$ python -q
>>> import numpy as np
>>> np.set_printoptions(precision=1, suppress=True, linewidth=160)
>>> def tidy(a):
...     return np.round(a, 1) + 0
... 
>>> F = np.load("m.npy")
>>> print(F)
[[ 2 -3  2 -3  2 -3]
 [ 3 -5  3 -5  3 -5]
 [ 5 -5  5 -5  5 -5]
 [ 2 -3  2 -3  2 -3]
 [ 3 -5  3 -5  3 -5]
 [ 5 -5  5 -5  5 -5]]
>>> print(tidy(np.linalg.norm(F, 2) / np.linalg.norm(F)))
1.0
>>> print(np.linalg.matrix_rank(F, rtol=0.1))
2
>>> print(np.argsort(-np.linalg.norm(F, axis=0).round(6), kind="stable")[:3])
[1 3 5]
>>> u, r1 = F[3], F[1]
>>> print(u @ r1)
63
>>> print(u @ u)
39
>>> pr = (u @ r1) / (u @ u) * u
>>> print(tidy((r1 - pr) @ u))
0.0
>>> print(np.linalg.matrix_rank(np.outer(u, r1)))
1
>>> print(tidy(pr))
[ 3.2 -4.8  3.2 -4.8  3.2 -4.8]
>>> print(tidy(np.linalg.norm(u + r1) ** 2 + np.linalg.norm(u - r1) ** 2))
282.0
>>> Uu, s, Vt = np.linalg.svd(F)
>>> print(tidy(s))
[24.   2.8  0.   0.   0.   0. ]
>>> print(np.argmax(s[:-1] / (s[1:] + 1e-6)) + 1)
2
>>> Y = Uu[:, :2] @ np.diag(s[:2]) @ Vt[:2]
>>> print(tidy(Y))
[[ 2. -3.  2. -3.  2. -3.]
 [ 3. -5.  3. -5.  3. -5.]
 [ 5. -5.  5. -5.  5. -5.]
 [ 2. -3.  2. -3.  2. -3.]
 [ 3. -5.  3. -5.  3. -5.]
 [ 5. -5.  5. -5.  5. -5.]]
>>> print(np.linalg.matrix_rank(F, rtol=0.05))
2
>>> print(tidy(np.abs(F - Y).max()))
0.0
>>> print(tidy(np.linalg.norm(F - Y, 2)), tidy(s[2]))
0.0 0.0
>>> print(np.linalg.matrix_rank(Y))
2
>>> print(np.allclose(F[:-1].T @ np.linalg.lstsq(F[:-1].T, F[-1])[0], F[-1]))
True
>>> print(tidy(np.trace(np.linalg.pinv(F) @ F)))
2.0
>>> print(np.abs(np.diag(np.linalg.qr(F)[1])) > 1e-9)
[ True  True False False False False]
>>> print(tidy(F @ np.linalg.pinv(F) @ F))
[[ 2. -3.  2. -3.  2. -3.]
 [ 3. -5.  3. -5.  3. -5.]
 [ 5. -5.  5. -5.  5. -5.]
 [ 2. -3.  2. -3.  2. -3.]
 [ 3. -5.  3. -5.  3. -5.]
 [ 5. -5.  5. -5.  5. -5.]]
>>> print(np.unique(F.round(6), axis=0).shape)
(3, 6)
>>> X = np.load("layer5.npy")
>>> print(X)
[[-2.  3.  2.  2.]
 [ 0.  3.  7.  3.]
 [ 0.  6.  0.  9.]
 [ 0.  8.  2.  2.]]
>>> u = np.array([-3, -2, -3, 3])
>>> Y = X + np.outer(u, np.eye(4)[3])
>>> print(Y)
[[-2.  3.  2. -1.]
 [ 0.  3.  7.  1.]
 [ 0.  6.  0.  6.]
 [ 0.  8.  2.  5.]]
>>> print(tidy(np.linalg.det(Y) / np.linalg.det(X)), tidy(1 + np.linalg.solve(X, u)[3]))
0.3 0.3
>>> def softmax(z):
...     e = np.exp(z - z.max(axis=-1, keepdims=True))
...     return e / e.sum(axis=-1, keepdims=True)
... 
>>> print(tidy(softmax(Y[2])))
[0.  0.5 0.  0.5]
>>> print(tidy(softmax(10 * Y[2])))
[0.  0.5 0.  0.5]
>>> scores = Y @ Y.T / np.sqrt(4)
>>> print(softmax(scores).round(6).argmax(axis=1))
[3 1 3 3]
>>> print(tidy(softmax(scores + np.triu(np.full(scores.shape, -np.inf), 1))))
[[1. 0. 0. 0.]
 [0. 1. 0. 0.]
 [0. 0. 1. 0.]
 [0. 0. 0. 1.]]
>>> print(np.allclose(X @ X.T, X.T @ X))
False
>>> print((X - X.T) / 2)
[[ 0.   1.5  1.   1. ]
 [-1.5  0.   0.5 -2.5]
 [-1.  -0.5  0.   3.5]
 [-1.   2.5 -3.5  0. ]]
>>> print(X @ X)
[[ 4. 31. 21. 27.]
 [ 0. 75. 27. 78.]
 [ 0. 90. 60. 36.]
 [ 0. 52. 60. 46.]]
>>> print(np.trace(X))
3.0
>>> print(np.allclose(X, X.T))
False
